>>> import numpy as np
>>> np.set_printoptions(suppress=True, linewidth=120)
>>> def tidy(a):
...     return np.round(a, 2) + 0
... 
>>> mat = np.load("layer14.npy")
>>> print(mat)
[[ 0.  0.  0.  0. -2. -3.  2.  1.  1.]
 [ 0.  0.  0.  0. -3.  0.  1. -3. -1.]
 [ 0.  0.  0.  0.  0. -1.  1. -1. -2.]
 [ 0.  0.  0.  0. -1. -3.  0. -2. -3.]
 [-2. -3.  0. -1.  0.  0.  0.  0.  0.]
 [-3.  0. -1. -3.  0.  0.  0.  0.  0.]
 [ 2.  1.  1.  0.  0.  0.  0.  0.  0.]
 [ 1. -3. -1. -2.  0.  0.  0.  0.  0.]
 [ 1. -1. -2. -3.  0.  0.  0.  0.  0.]]
>>> rng = np.random.default_rng(682)
>>> idx = rng.permutation(9)
>>> print(idx)
[5 4 7 1 8 3 2 0 6]
>>> Y = mat[idx][:, idx]
>>> print(Y)
[[ 0.  0.  0.  0.  0. -3. -1. -3.  0.]
 [ 0.  0.  0. -3.  0. -1.  0. -2.  0.]
 [ 0.  0.  0. -3.  0. -2. -1.  1.  0.]
 [ 0. -3. -3.  0. -1.  0.  0.  0.  1.]
 [ 0.  0.  0. -1.  0. -3. -2.  1.  0.]
 [-3. -1. -2.  0. -3.  0.  0.  0.  0.]
 [-1.  0. -1.  0. -2.  0.  0.  0.  1.]
 [-3. -2.  1.  0.  1.  0.  0.  0.  2.]
 [ 0.  0.  0.  1.  0.  0.  1.  2.  0.]]
>>> print(np.diag(Y))
[0. 0. 0. 0. 0. 0. 0. 0. 0.]
>>> print(np.trace(Y))
0.0
>>> print(tidy(np.linalg.det(Y)), tidy(np.linalg.det(mat[idx])))
0.0 0.0
>>> print([round(float(np.linalg.det(Y[:i, :i])), 2) + 0 for i in range(1, 10)])
[0.0, 0.0, 0.0, 0.0, 0.0, 0.0, 0.0, 196.0, 0.0]
>>> data = np.load("case6.npy")
>>> print(data)
[[ 1.97  0.51  0.94 -0.59]
 [ 0.51 -0.27 -1.82  2.48]
 [ 0.94 -1.82  4.01  1.81]
 [-0.59  2.48  1.81 -0.7 ]]
>>> w, evecs = np.linalg.eigh(data)
>>> vec = np.array([1, 1, -1, -3])
>>> print(tidy(vec @ data @ vec))
1.71
>>> print((np.sign(evecs[:, -1].round(6)) == np.sign(evecs[0, -1].round(6))).astype(int))
[1 0 1 1]
>>> print(np.abs(data).sum(axis=1).max(), tidy(np.abs(w).max()))
8.58 5.0
>>> print(tidy(evecs * np.abs(w) @ evecs.T))
[[ 2.21 -0.36  0.5   0.35]
 [-0.36  2.94 -0.2  -0.98]
 [ 0.5  -0.2   4.82  0.07]
 [ 0.35 -0.98  0.07  3.03]]
>>> print(tidy(np.linalg.eigvalsh(data[1:, 1:])))
[-3.81  2.    4.85]
>>> print(tidy(evecs * np.maximum(w, 0) @ evecs.T))
[[ 2.09  0.07  0.72 -0.12]
 [ 0.07  1.34 -1.01  0.75]
 [ 0.72 -1.01  4.42  0.94]
 [-0.12  0.75  0.94  1.16]]
>>> q, evecs = np.linalg.qr(data[:, :3])[0], np.linalg.qr(data[:, 3:])[0]
>>> s = np.linalg.svd(q.T @ evecs, compute_uv=False)
>>> print(tidy(s))
[0.61]
>>> print(tidy(np.linalg.norm(q @ q.T - evecs @ evecs.T, 2)))
1.0
>>> A = np.loadtxt("out6.csv", delimiter=",")
>>> print(A)
[[-2.82  1.92  1.13 -6.44 -0.34  4.05 -7.84 -8.26]
 [ 5.58 -2.29 -1.49  6.12  3.5  -0.78  3.46 -4.33]
 [ 3.59 -2.73 -1.47  6.22  3.03  0.91  2.93 -2.92]
 [-5.97 -1.28  7.6  -0.08  5.96 -5.22  4.07 -6.46]
 [ 4.13 -4.04 -2.06  5.36  2.3  -0.77  5.04 -3.68]
 [-1.69  0.18  1.31 -7.46 -0.38  4.6  -6.42 -8.52]
 [-3.    0.3   0.37 -7.89 -1.22  3.33 -6.92 -7.4 ]
 [ 5.17 -2.9  -1.53  5.34  3.25  0.85  2.37 -2.6 ]
 [ 5.23 -1.73 -1.4   7.02  2.28  1.58  5.93 -2.36]
 [ 3.76 -3.5  -2.55  4.83  2.19  1.05  3.31 -3.4 ]
 [-2.42  0.59  4.12 -8.65  0.55  3.82 -6.98 -7.81]
 [-1.23  1.07  1.21 -8.07 -1.96  4.3  -6.13 -7.25]
 [ 2.23 -4.31 -1.66  6.95  3.46  0.79  4.54 -2.77]
 [-1.51  0.29  2.26 -8.36  2.15  4.31 -7.08 -6.94]
 [-3.99 -2.15  4.19  0.81  6.15 -3.77  2.09 -7.91]
 [-7.25 -2.61  4.85  1.    6.89 -5.06  5.14 -6.23]
 [ 6.06 -1.58 -0.85  6.53  1.74 -0.78  5.01 -1.23]]
>>> Z = A[[16, 1]].astype(float)
>>> for _ in range(4):
...     idx = np.linalg.norm(A[:, None] - Z, axis=-1).argmin(axis=1)
...     Z = np.array([A[idx == j].mean(axis=0) for j in range(2)])
... 
>>> print(idx)
[1 0 0 1 0 1 1 0 0 0 1 1 0 1 1 1 0]
>>> print(np.abs(Z[1] - Z[0]).argmax())
3
>>> print(np.bincount(idx))
[8 9]
>>> theta = np.radians(60)
>>> R = np.eye(8)
>>> R[6, 6] = R[3, 3] = np.cos(theta)
>>> R[6, 3], R[3, 6] = -np.sin(theta), np.sin(theta)
>>> print(tidy(R))
[[ 1.    0.    0.    0.    0.    0.    0.    0.  ]
 [ 0.    1.    0.    0.    0.    0.    0.    0.  ]
 [ 0.    0.    1.    0.    0.    0.    0.    0.  ]
 [ 0.    0.    0.    0.5   0.    0.    0.87  0.  ]
 [ 0.    0.    0.    0.    1.    0.    0.    0.  ]
 [ 0.    0.    0.    0.    0.    1.    0.    0.  ]
 [ 0.    0.    0.   -0.87  0.    0.    0.5   0.  ]
 [ 0.    0.    0.    0.    0.    0.    0.    1.  ]]
>>> Y = A @ R.T
>>> print(np.allclose(np.linalg.norm(A, axis=1), np.linalg.norm(Y, axis=1)))
True
>>> Y = np.array([[-1, 1, -1, 0, 2, 0, 1, 3],
...     [2, 1, 2, -3, -3, -2, 2, 2],
...     [1, -1, -2, -1, 2, 2, 0, -3],
...     [-3, 3, 1, 0, -1, 2, 1, 1],
...     [-3, 2, -1, -2, -1, 0, 0, -1],
...     [-2, -3, 2, 3, 0, -3, -2, 0],
...     [2, 1, 0, 1, 1, 3, -1, -3],
...     [1, -1, 1, 1, 2, 0, 3, 0]])
>>> X = Y - Y.T
>>> print(X)
[[ 0 -1 -2  3  5  2 -1  2]
 [ 1  0  3 -6 -5  1  1  3]
 [ 2 -3  0 -2  3  0  0 -4]
 [-3  6  2  0  1 -1  0  0]
 [-5  5 -3 -1  0  0 -1 -3]
 [-2 -1  0  1  0  0 -5  0]
 [ 1 -1  0  0  1  5  0 -6]
 [-2 -3  4  0  3  0  6  0]]
>>> Y = np.c_[A[:, :4] @ np.array([[0, -2, -1, 3], [1, -1, 0, -2], [-2, 1, 1, 3], [-2, -3, 0, 1]]), np.array([1, 1, 0, 0, 1, 1, 2, 1, 1, 2, 2, 2, 2, 0, 0, 2, 2])]
>>> print(tidy(Y))
[[ 12.54  24.17   3.95 -15.35   1.  ]
 [-11.55 -28.72  -7.07  22.97   1.  ]
 [-12.23 -24.58  -5.06  18.04   0.  ]
 [-16.32  21.06  13.57   7.37   0.  ]
 [-10.64 -22.36  -6.19  19.65   1.  ]
 [ 12.48  26.89   3.    -8.96   1.  ]
 [ 15.34  29.74   3.37 -16.38   2.  ]
 [-10.52 -24.99  -6.7   22.06   1.  ]
 [-12.97 -31.19  -6.63  21.97   1.  ]
 [ -8.06 -21.06  -6.31  15.46   2.  ]
 [  9.65  34.32   6.54  -4.73   2.  ]
 [ 14.79  26.81   2.44 -10.27   2.  ]
 [-14.89 -22.66  -3.89  17.28   2.  ]
 [ 12.49  30.07   3.77  -6.69   0.  ]
 [-12.15  11.89   8.18   5.71   0.  ]
 [-14.31  18.96  12.1   -0.98   2.  ]
 [-12.94 -30.98  -6.91  25.32   2.  ]]
>>> print(np.linalg.matrix_rank(Y))
5
>>> K = np.load("m.npy")
>>> print(K)
[[1 0 0 0 0 0 0 0 0]
 [0 0 1 0 0 0 0 0 0]
 [0 0 0 0 0 0 0 0 1]
 [0 0 0 1 0 0 0 0 0]
 [0 0 0 0 0 0 0 1 0]
 [0 0 0 0 1 0 0 0 0]
 [0 0 0 0 0 0 1 0 0]
 [0 1 0 0 0 0 0 0 0]
 [0 0 0 0 0 1 0 0 0]]
>>> # a transition matrix
>>> idx = rng.permutation(9)
>>> print(idx)
[0 3 4 5 2 1 8 6 7]
>>> Y = K[idx][:, idx]
>>> print(np.trace(Y))
3
>>> print(tidy(np.sort(np.abs(np.linalg.eigvals(Y)))))
[1. 1. 1. 1. 1. 1. 1. 1. 1.]
>>> print(np.diag(Y))
[1 1 0 0 0 0 0 1 0]
>>> print(np.allclose(Y, K))
False
>>> print(tidy(np.linalg.det(Y)), tidy(np.linalg.det(K[idx])))
-1.0 1.0
